% python3 -q
>>> import numpy as np
>>> np.set_printoptions(precision=1, suppress=True, linewidth=100)
>>> feats = np.load("sample6.npy")
>>> feats
array([[ 1.3, -0.3, -0.2, -0.3,  0.4,  0.2],
       [-0.7,  2.5,  1.7, -0.3,  1.4, -1. ],
       [-0.1, -1.1, -2.1,  0.4,  1.6, -1.1],
       [ 0.9, -0.6,  0.3, -0.1,  0.3,  0.1],
       [ 0.8,  0.7, -0.7,  0. , -1.4, -1.2]])
>>> def softmax(z):
...     e = np.exp(z - z.max(axis=-1, keepdims=True))
...     return e / e.sum(axis=-1, keepdims=True)
... 
>>> np.round(softmax(10 * feats[2]), 1) + 0
array([0., 0., 0., 0., 1., 0.])
>>> softmax(feats).sum(axis=1)
array([1., 1., 1., 1., 1.])
>>> np.round(softmax(feats[2]), 1) + 0
array([0.1, 0. , 0. , 0.2, 0.6, 0. ])
>>> scores = feats @ feats.T / np.sqrt(6)
>>> np.round(softmax(scores + np.triu(np.full(scores.shape, -np.inf), 1)), 1) + 0
array([[1. , 0. , 0. , 0. , 0. ],
       [0. , 1. , 0. , 0. , 0. ],
       [0. , 0. , 1. , 0. , 0. ],
       [0.3, 0.1, 0.2, 0.3, 0. ],
       [0.1, 0.1, 0.1, 0.1, 0.7]])
>>> np.round(softmax(scores)[2] @ feats, 1) + 0
array([ 0. , -1. , -2. ,  0.4,  1.5, -1. ])
>>> softmax(scores).round(6).argmax(axis=1)
array([0, 1, 2, 0, 4])
>>> cov = feats.T @ feats
>>> np.diag(cov)
array([3.6, 8.4, 7.9, 0.4, 6.7, 3.7])
>>> round(float(np.trace(cov)), 1), round(float((feats ** 2).sum()), 1)
(30.7, 30.7)
>>> (feats @ feats.T).shape
(5, 5)
>>> np.allclose(cov, cov.T)
True
>>> x = np.array([-2, 1, 1, 1, 0, 0])
>>> feats @ (2 * x)
array([-6.8, 10.6, -5.2, -4.4, -3.2])
>>> (feats @ x).argmax()
np.int64(1)
>>> feats @ x
array([-3.4,  5.3, -2.6, -2.2, -1.6])
>>> feats @ np.eye(6)[4]
array([ 0.4,  1.4,  1.6,  0.3, -1.4])
>>> x @ feats
Traceback (most recent call last):
  File "<python-input-22>", line 1, in <module>
    x @ feats
    ~~^~~~~~~
ValueError: matmul: Input operand 1 has a mismatch in its core dimension 0, with gufunc signature (n?,k),(k,m?)->(n?,m?) (size 5 is different from 6)
>>> np.einsum("ij,j->i", feats, x)
array([-3.4,  5.3, -2.6, -2.2, -1.6])
>>> J = np.loadtxt("data.csv", delimiter=",")
>>> J
array([[-6.,  0., -6.],
       [-2.,  0., -2.],
       [-2.,  0., -2.],
       [ 0.,  0.,  0.],
       [ 6.,  0.,  6.]])
>>> J @ np.linalg.pinv(J) @ J
array([[-6.,  0., -6.],
       [-2.,  0., -2.],
       [-2.,  0., -2.],
       [ 0.,  0.,  0.],
       [ 6.,  0.,  6.]])
>>> np.linalg.lstsq(J[:-1].T, J[-1])[2]
np.int32(1)
>>> np.unique(J.round(6), axis=0).shape
(4, 3)
>>> np.round(np.trace(np.linalg.pinv(J) @ J), 1)
np.float64(1.0)
>>> np.linalg.cond(J) > 100
np.True_
>>> np.linalg.matrix_rank(J, rtol=0.1)
np.int64(1)
>>> cov = J.T @ J
>>> np.diag(cov)
array([80.,  0., 80.])
>>> cov
array([[80.,  0., 80.],
       [ 0.,  0.,  0.],
       [80.,  0., 80.]])
>>> np.linalg.matrix_rank(cov)
np.int64(1)
>>> np.round(np.linalg.svd(J, compute_uv=False) ** 2, 1) + 0
array([160.,   0.,   0.])
>>> Uu, sig, vt = np.linalg.svd(J)
>>> V = vt[:(sig > 1e-8).sum()]
>>> rng = np.random.default_rng(6113)
>>> x = J[3] + -3 * J[4] + rng.integers(2) * np.eye(3)[0]
>>> x
array([-17.,   0., -18.])
>>> round(float(np.linalg.norm(x - V.T @ V @ x)), 1)
0.7
>>> np.diag(V.T @ V)
array([0.5, 0. , 0.5])
>>> A2 = np.array([[4, 9, -7], [-5, -6, 4], [-6, -1, 2]])
>>> np.einsum("ij,ij->i", J, J)
array([72.,  8.,  8.,  0., 72.])
>>> np.linalg.matrix_rank(J @ A2)
np.int64(1)
>>> A2.T @ J.T
array([[ 12.,   4.,   4.,   0., -12.],
       [-48., -16., -16.,   0.,  48.],
       [ 30.,  10.,  10.,   0., -30.]])
